% ipython --no-banner

In [1]: import numpy as np

In [2]: import numpy.linalg as la

In [3]: np.set_printoptions(precision=3, suppress=True, linewidth=160, floatmode="fixed")

In [4]: m1 = np.load("m.npy")

In [5]: m1
Out[5]: 
array([[ 0.197,  0.013, -0.118,  0.223, -0.039, -0.013, -0.197, -0.066, -0.223],
       [ 0.013,  0.001, -0.008,  0.015, -0.003, -0.001, -0.013, -0.004, -0.015],
       [-0.118, -0.008,  0.071, -0.134,  0.024,  0.008,  0.118,  0.039,  0.134],
       [ 0.223,  0.015, -0.134,  0.252, -0.045, -0.015, -0.223, -0.074, -0.252],
       [-0.039, -0.003,  0.024, -0.045,  0.008,  0.003,  0.039,  0.013,  0.045],
       [-0.013, -0.001,  0.008, -0.015,  0.003,  0.001,  0.013,  0.004,  0.015],
       [-0.197, -0.013,  0.118, -0.223,  0.039,  0.013,  0.197,  0.066,  0.223],
       [-0.066, -0.004,  0.039, -0.074,  0.013,  0.004,  0.066,  0.022,  0.074],
       [-0.223, -0.015,  0.134, -0.252,  0.045,  0.015,  0.223,  0.074,  0.252]])

In [6]: rng = np.random.default_rng(9836)

In [7]: lab = rng.permutation(9)

In [8]: lab
Out[8]: array([6, 1, 8, 4, 3, 2, 0, 7, 5])

In [9]: B = m1[lab][:, lab]

In [10]: np.allclose(B, m1)
Out[10]: False

In [11]: np.trace(B)
Out[11]: np.float64(1.0)

In [12]: np.round(np.sort(np.abs(la.eigvals(B))), 3) + 0
Out[12]: array([0.000, 0.000, 0.000, 0.000, 0.000, 0.000, 0.000, 0.000, 1.000])

In [13]: rk = la.matrix_rank(m1)

In [14]: rk
Out[14]: np.int64(1)

In [15]: ns = la.svd(m1)[2][rk:].T

In [16]: la.matrix_rank(m1.T @ m1), la.matrix_rank(m1 @ m1.T)
Out[16]: (np.int64(1), np.int64(1))

In [17]: ns @ ns.T
Out[17]: 
array([[ 0.803, -0.013,  0.118, -0.223,  0.039,  0.013,  0.197,  0.066,  0.223],
       [-0.013,  0.999,  0.008, -0.015,  0.003,  0.001,  0.013,  0.004,  0.015],
       [ 0.118,  0.008,  0.929,  0.134, -0.024, -0.008, -0.118, -0.039, -0.134],
       [-0.223, -0.015,  0.134,  0.748,  0.045,  0.015,  0.223,  0.074,  0.252],
       [ 0.039,  0.003, -0.024,  0.045,  0.992, -0.003, -0.039, -0.013, -0.045],
       [ 0.013,  0.001, -0.008,  0.015, -0.003,  0.999, -0.013, -0.004, -0.015],
       [ 0.197,  0.013, -0.118,  0.223, -0.039, -0.013,  0.803, -0.066, -0.223],
       [ 0.066,  0.004, -0.039,  0.074, -0.013, -0.004, -0.066,  0.978, -0.074],
       [ 0.223,  0.015, -0.134,  0.252, -0.045, -0.015, -0.223, -0.074,  0.748]])

In [18]: [int(la.matrix_rank(m1[:i])) for i in range(1, len(m1) + 1)]
Out[18]: [1, 1, 1, 1, 1, 1, 1, 1, 1]
